$ ipython --no-banner

In [1]: import numpy as np

In [2]: np.set_printoptions(suppress=True, linewidth=100)

In [3]: def rnd(a):
   ...:     return np.round(a, 3) + 0
   ...: 

In [4]: feats = np.array([[0.0, -1.0, 0.0, 1.0],
   ...:     [2.0, -4.0, 2.0, 0.0],
   ...:     [0.0, -2.0, 0.0, 2.0],
   ...:     [-4.0, 3.0, -4.0, 5.0]])

In [5]: U, sigma, vt = np.linalg.svd(feats)

In [6]: print(rnd(sigma))
[8.944 4.472 0.    0.   ]

In [7]: print(np.argmax(sigma[:-1] / (sigma[1:] + 1e-6)) + 1)
2

In [8]: other = U[:, :2] @ np.diag(sigma[:2]) @ vt[:2]

In [9]: print(rnd(np.linalg.norm(feats - other) / np.linalg.norm(feats)))
0.0

In [10]: print(rnd(other))
[[ 0. -1.  0.  1.]
 [ 2. -4.  2.  0.]
 [ 0. -2.  0.  2.]
 [-4.  3. -4.  5.]]

In [11]: print(rnd(np.abs(feats - other).max()))
0.0

In [12]: m1 = np.load("dump.npy")

In [13]: print(m1)
[[ 3.185  0.793  1.879]
 [ 0.397  1.391 -2.283]
 [-0.864 -3.047 -0.784]
 [-1.113  1.989  0.269]
 [ 0.792  0.541  1.951]
 [ 1.03  -4.916  0.176]
 [ 0.062 -3.13   0.459]
 [ 2.188 -2.353 -3.544]
 [-0.462  2.557 -1.385]
 [ 3.838  2.491  0.489]
 [-3.908  1.726  0.752]]

In [14]: x0 = np.array([2, -1, -5])

In [15]: print(np.linalg.norm(m1 @ x0) <= np.linalg.norm(m1, 2) * np.linalg.norm(x0) + 1e-9)
True

In [16]: print(rnd(np.einsum("ij,j->i", m1, x0)))
[ -3.818  10.818   5.239  -5.56   -8.712   6.096   0.959  24.449   3.444   2.74  -13.302]

In [17]: print((m1 @ x0).argmax())
7

In [18]: print(m1 @ np.eye(3)[2])
[ 1.879 -2.283 -0.784  0.269  1.951  0.176  0.459 -3.544 -1.385  0.489  0.752]

In [19]: print(rnd(m1 @ (2 * x0)))
[ -7.636  21.636  10.478 -11.12  -17.424  12.192   1.918  48.898   6.888   5.48  -26.604]

In [20]: P = m1 @ np.linalg.solve(m1.T @ m1, m1.T)

In [21]: print(rnd(P @ m1[:, 1]))
[ 0.793  1.391 -3.047  1.989  0.541 -4.916 -3.13  -2.353  2.557  2.491  1.726]

In [22]: print(rnd(np.diag(P)))
[0.344 0.241 0.162 0.075 0.148 0.366 0.159 0.547 0.191 0.42  0.347]

In [23]: print(np.allclose(P @ P, P))
True

In [24]: print(rnd(np.linalg.eigvalsh(P)))
[0. 0. 0. 0. 0. 0. 0. 0. 1. 1. 1.]

In [25]: G = np.cov(m1, rowvar=False)

In [26]: print(rnd(np.corrcoef(m1.T)))
[[ 1.    -0.068 -0.001]
 [-0.068  1.     0.155]
 [-0.001  0.155  1.   ]]

In [27]: print(rnd(np.corrcoef(m1[:, 0], m1[:, 2])[0, 1]))
-0.001

In [28]: print(rnd(G))
[[ 4.658 -0.393 -0.002]
 [-0.393  7.097  0.695]
 [-0.002  0.695  2.839]]

In [29]: print(np.median(m1, axis=0))
[0.397 0.793 0.269]

In [30]: sigma = 10 * 0.9 ** np.arange(3)

In [31]: rng = np.random.default_rng(6608)

In [32]: mat = rng.normal(size=(31, 3)) * rng.permutation(sigma)

In [33]: print(rnd(mat))
[[ -6.559  -8.501  -5.732]
 [ -9.31    1.967   6.511]
 [  4.599  -0.801   9.663]
 [ 24.238   2.854   6.245]
 [ -0.424  -0.109   4.154]
 [  4.792   9.419  12.772]
 [-11.885   3.742   2.312]
 [  7.917 -15.821  11.264]
 [-13.372  12.534  11.31 ]
 [ -2.076  12.359 -10.302]
 [  9.078   3.026  -4.552]
 [-17.389  -7.145  12.178]
 [-11.615   3.784   6.186]
 [ 17.301  -6.23   11.585]
 [  6.967   9.905  13.458]
 [ 19.363   0.369  -6.147]
 [  9.944   1.098  -1.092]
 [-16.025  -9.551   2.631]
 [ -2.1    -5.172  -8.33 ]
 [ -0.706 -16.129  -3.585]
 [  6.45   11.583  10.65 ]
 [  4.384  -8.725  -6.207]
 [-18.894  -8.743  10.577]
 [-13.946   7.184   5.085]
 [ 16.328   0.109  12.767]
 [ -9.542   0.658   6.865]
 [ 16.696 -11.452   7.804]
 [  7.742   9.736   2.236]
 [-13.957  -6.75    0.732]
 [  3.682 -19.893  -1.596]
 [  5.061  -3.766  10.013]]

In [34]: Xs = mat - mat.mean(axis=0)

In [35]: U, sigma, vt = np.linalg.svd(Xs, full_matrices=False)

In [36]: print(rnd(sigma))
[65.472 49.126 37.815]

In [37]: print((np.sign(U[:, 0]) == np.sign(U[0, 0])).astype(int))
[1 1 0 0 1 0 1 0 1 1 0 1 1 0 0 0 0 1 1 1 0 0 1 1 0 1 0 0 1 0 0]

In [38]: print(np.abs(vt[0]).argmax())
0

In [39]: print(rnd(sigma ** 2 / (sigma ** 2).sum()))
[0.527 0.297 0.176]

In [40]: print(np.searchsorted(np.cumsum(sigma ** 2) / (sigma ** 2).sum(), 0.9) + 1)
3

In [41]: print(rnd(np.abs(vt[-1])))
[0.003 0.324 0.946]
